$ python -q
>>> import numpy as np
>>> import numpy.linalg as la
>>> np.set_printoptions(precision=2, suppress=True, linewidth=140)
>>> rng = np.random.default_rng(614836)
>>> th = np.sort(rng.uniform(-2, 2, 11))
>>> M = np.c_[th, th ** 2, th ** 3] @ np.array([[2, 4, 0, 1, 0, 0, 4], [4, 2, 7, 8, 5, 6, 5], [2, 8, 3, 7, 9, 6, 8]])
>>> print(M.round(2) + 0)
[[ -1.56 -39.13   5.53 -12.36 -28.68 -11.57 -30.65]
 [ -0.25 -19.69   5.26  -3.28 -11.57  -3.15 -14.56]
 [ -0.09 -15.59   4.88  -1.72  -8.23  -1.68 -11.3 ]
 [ -0.09 -15.4    4.86  -1.65  -8.08  -1.61 -11.15]
 [  0.    -9.33   3.85   0.16  -3.53   0.16  -6.5 ]
 [ -0.02  -7.51   3.4    0.53  -2.32   0.54  -5.17]
 [  0.01   0.03   0.     0.01   0.     0.     0.03]
 [  1.47   2.28   1.2    1.96   1.25   1.22   2.73]
 [  3.13   4.95   3.24   5.11   3.85   3.55   6.05]
 [  7.08  12.19   8.69  13.84  11.91  10.3   14.84]
 [  8.88  15.77  11.27  18.1   16.05  13.66  19.1 ]]
>>> # rows and columns are dependent
>>> A2 = np.array([[-6, -1], [-8, 3], [-4, -8], [-5, 8], [-5, -2], [-7, -5], [-5, -5]])
>>> np.round(np.einsum("ij,ij->i", M, M), 2) + 0
array([3612.41,  781.9 ,  468.01,  455.79,  156.62,  100.68,    0.  ,   23.14,  134.85,  934.3 , 1591.2 ])
>>> la.matrix_rank(np.vstack([M, A2.T]))
np.int64(5)
>>> np.vstack([M, A2.T]).shape
(13, 7)
>>> arr = np.loadtxt("data.csv", delimiter=",")
>>> arr
array([[-2.,  6.,  2., -5.,  9., -9.],
       [ 9., -2., -9., -1.,  0., -5.],
       [-3., -6., -1., -6., -4., -3.],
       [-4., -4., -9.,  3., -2.,  0.],
       [ 7.,  5., -1., -5.,  9., -1.],
       [-4.,  8., -6., -1., -1., -9.]])
>>> np.round(la.norm(arr[5], 1), 2), round(la.norm(arr[5], np.inf), 2)
(np.float64(29.0), np.float64(9.0))
>>> print(round(float(la.norm(arr) ** 2 / la.norm(arr, 2) ** 2), 2))
2.41
>>> round(float(la.norm(arr[5] - arr[4])), 2)
18.3
>>> round(float(la.norm(arr, 2)), 2)
20.73
>>> lab = rng.permutation(6)
>>> lab
array([0, 3, 4, 1, 2, 5])
>>> A2 = arr[lab][:, lab]
>>> print(np.round(la.det(A2), 2), round(la.det(arr[lab]), 2))
981742.0 981742.0
>>> print(np.trace(A2))
-2.0
>>> A2
array([[-2., -5.,  9.,  6.,  2., -9.],
       [-4.,  3., -2., -4., -9.,  0.],
       [ 7., -5.,  9.,  5., -1., -1.],
       [ 9., -1.,  0., -2., -9., -5.],
       [-3., -6., -4., -6., -1., -3.],
       [-4., -1., -1.,  8., -6., -9.]])
>>> np.allclose(A2, arr)
False
>>> np.diag(A2)
array([-2.,  3.,  9., -2., -1., -9.])
>>> J = np.array([[-6, -2, 2, -9, -3, 3],
...     [-4, 0, 0, -6, 0, 0],
...     [6, -4, 2, 9, -6, 3],
...     [-6, -2, 2, -6, -2, 2],
...     [-4, 0, 0, -4, 0, 0],
...     [6, -4, 2, 6, -4, 2]])
>>> [round(float(x), 2) for x in la.svd(J, compute_uv=False)[:3]]
[21.65, 11.58, 2.08]
>>> la.cond(J) > 100
np.True_
>>> print(round(float(la.norm(J, 2) / la.norm(J)), 2))
0.88
>>> np.abs(la.svd(J)[2][-1])
array([0.06, 0.43, 0.66, 0.05, 0.34, 0.51])
>>> x0 = np.array([1, -2, -2, 0, 0, -2])
>>> rhs = J @ x0
>>> c, lr = np.zeros(6), 1 / la.norm(J, 2) ** 2
>>> for i in range(30):
...     c -= lr * J.T @ (J @ c - rhs)
...     if i % 5 == 0: print(i, round(la.norm(J @ c - rhs), 2))
... 
0 6.23
5 3.36
10 3.14
15 3.07
20 3.0
25 2.94
>>> round(la.cond(J), 2)
np.float64(297.51)
>>> data = np.load("dump.npy")
>>> data
array([[5, 0, 6, 6, 4, 2, 2],
       [7, 1, 0, 4, 4, 7, 2],
       [3, 8, 8, 8, 8, 8, 4]])
>>> W = np.array([[0, -2, 2],
...     [2, 3, -3],
...     [3, 3, -3],
...     [0, 0, -1],
...     [-2, 1, 3],
...     [-2, -1, 0],
...     [-2, 3, 0]])
>>> c = np.array([3, 3, 1])
>>> act = np.maximum(data @ W + c, 0)
>>> (act > 0).astype(int)
array([[1, 1, 0],
       [0, 0, 1],
       [1, 1, 0]])
>>> la.matrix_rank(act)
np.int64(3)
>>> (act > 0).mean(axis=0)
array([0.67, 0.67, 0.33])
>>> W2 = np.array([[0, -1], [1, 1], [1, -1]])
>>> W @ W2
array([[ 0, -4],
       [ 0,  4],
       [ 0,  3],
       [-1,  1],
       [ 4,  0],
       [-1,  1],
       [ 3,  5]])
>>> act @ W2
array([[ 19,  14],
       [ 20, -20],
       [ 57,  54]])
>>> f, g = data[0], data[2]
>>> print(f @ f)
121
>>> p = (f @ g) / (f @ f) * f
>>> np.outer(f, g)
array([[15, 40, 40, 40, 40, 40, 20],
       [ 0,  0,  0,  0,  0,  0,  0],
       [18, 48, 48, 48, 48, 48, 24],
       [18, 48, 48, 48, 48, 48, 24],
       [12, 32, 32, 32, 32, 32, 16],
       [ 6, 16, 16, 16, 16, 16,  8],
       [ 6, 16, 16, 16, 16, 16,  8]])
>>> np.round(la.norm(f + g) ** 2 + la.norm(f - g) ** 2, 2)
np.float64(932.0)
>>> T = np.stack([data, 2 * data, data[::-1]])
>>> print((T @ data.T).shape)
(3, 3, 3)
>>> la.norm(T, axis=(1, 2))
array([24.52, 49.03, 24.52])
>>> x0 = np.array([2, -3, 1, 2, 2, 0, 1])
>>> data @ x0
array([38, 29, 26])
>>> print(np.einsum("ij,j->i", data, x0))
[38 29 26]
>>> (data @ x0).argmax()
np.int64(0)
>>> (data * x0).sum(axis=1)
array([38, 29, 26])
>>> A2 = data / np.sqrt((data ** 2).mean(axis=1, keepdims=True))
>>> A2[1]
array([1.59, 0.23, 0.  , 0.91, 0.91, 1.59, 0.46])
>>> mat = np.load("layer16.npy")
>>> mat
array([[ -5.37,  -0.36,  -0.69,  -0.63,   5.32,   6.55,  -0.27,   0.54],
       [  4.53,   0.29,   0.77,  -0.43,   0.09,   2.03,   0.32,  -1.19],
       [ -6.68,   1.05,   0.79,   0.53,   0.52,   3.95,   0.24,   0.37],
       [  4.74,   0.37,  -0.75,   1.12,  -2.36,  -1.84,   0.99,  -2.55],
       [  8.81,  -0.39,  -0.48,  -0.27,  -0.31,  -1.61,  -1.25,   1.68],
       [  5.02,  -0.7 ,  -0.44,  -0.07,  -1.74,   3.4 ,   0.03,   1.76],
       [ -4.69,  -0.6 ,   0.3 ,  -0.05,  -1.  ,  -1.2 ,  -1.78,   0.42],
       [  2.71,  -0.26,   0.67,   0.73,  -3.51,  -0.88,  -1.07,   0.53],
       [  7.78,   0.16,   0.35,  -0.87,  -4.93,  -1.35,   0.49,  -2.41],
       [ -7.78,   0.08,   1.  ,   0.86,   0.67,  -0.39,  -0.94,   1.76],
       [  2.69,  -0.36,   0.66,  -0.51,   1.81,  -1.62,  -0.52,  -1.1 ],
       [ -3.29,  -0.17,  -0.04,  -0.28,   4.54,  -1.16,   1.74,  -2.73],
       [  1.27,  -0.27,   0.55,  -0.17,   1.93,  -2.15,  -0.35,  -0.23],
       [ -6.69,  -0.37,   0.58,  -0.16,   0.17,   2.45,  -0.21,  -3.61],
       [  2.65,   0.1 ,   0.17,   0.92,  -0.23,  -0.93,   1.32,   1.88],
       [  1.09,  -0.6 ,   1.38,   0.06,   2.25,  -4.52,   0.86,  -0.01],
       [ -5.51,  -0.01,  -0.26,  -0.28,  -1.03,   1.99,  -1.08,   1.46],
       [-10.44,   0.44,  -0.49,  -0.03,  -2.28,  -3.29,   0.38,  -0.03],
       [  1.77,   0.31,   1.14,   0.15,   1.57,   1.41,   0.75,  -2.03],
       [ -5.13,  -0.67,   0.71,   0.23,   0.88,  -0.16,  -1.06,   1.81],
       [ -0.54,   0.25,  -2.79,  -0.19,  -1.71,   5.45,  -0.87,   0.79],
       [  3.71,  -0.19,   0.52,   0.36,   2.36,   3.06,  -1.1 ,  -0.24],
       [ -6.49,   0.4 ,  -0.12,  -0.98,   1.5 ,   0.5 ,   0.93,   2.04],
       [ -5.87,   0.02,  -1.39,  -0.56,  -3.34,   1.41,  -0.58,   0.63],
       [ -2.06,   0.58,  -0.03,   0.24,  -4.21,   1.17,  -0.01,   0.47],
       [  3.65,  -0.65,   0.94,   0.2 ,  -0.08,  -3.4 ,   1.34,  -0.03],
       [  4.47,  -0.12,  -0.67,   0.71,  -2.6 ,   0.3 ,   1.6 ,  -0.63],
       [  4.41,   0.11,   0.94,  -1.  ,   0.46,  -0.72,   0.07,  -2.03],
       [ -1.31,   0.72,  -0.37,   0.88,   0.72,  -1.46,  -0.3 ,  -0.92],
       [ -4.35,   0.23,   0.01,   0.94,  -0.93,   5.03,  -0.41,   1.15],
       [  8.04,   0.38,   0.04,  -1.37,  -0.82,   3.64,   1.42,   0.33],
       [  5.24,   0.19,   0.02,  -0.05,  -1.33,  -2.59,   0.53,   1.17],
       [-10.43,  -0.12,  -1.38,   0.29,  -2.34,   1.96,  -1.6 ,   0.37],
       [  1.29,  -0.64,  -0.31,   0.31,  -1.9 ,   2.11,   0.01,   1.49]])
>>> P = mat @ la.solve(mat.T @ mat, mat.T)
>>> print(la.matrix_rank(np.eye(34) - P))
26
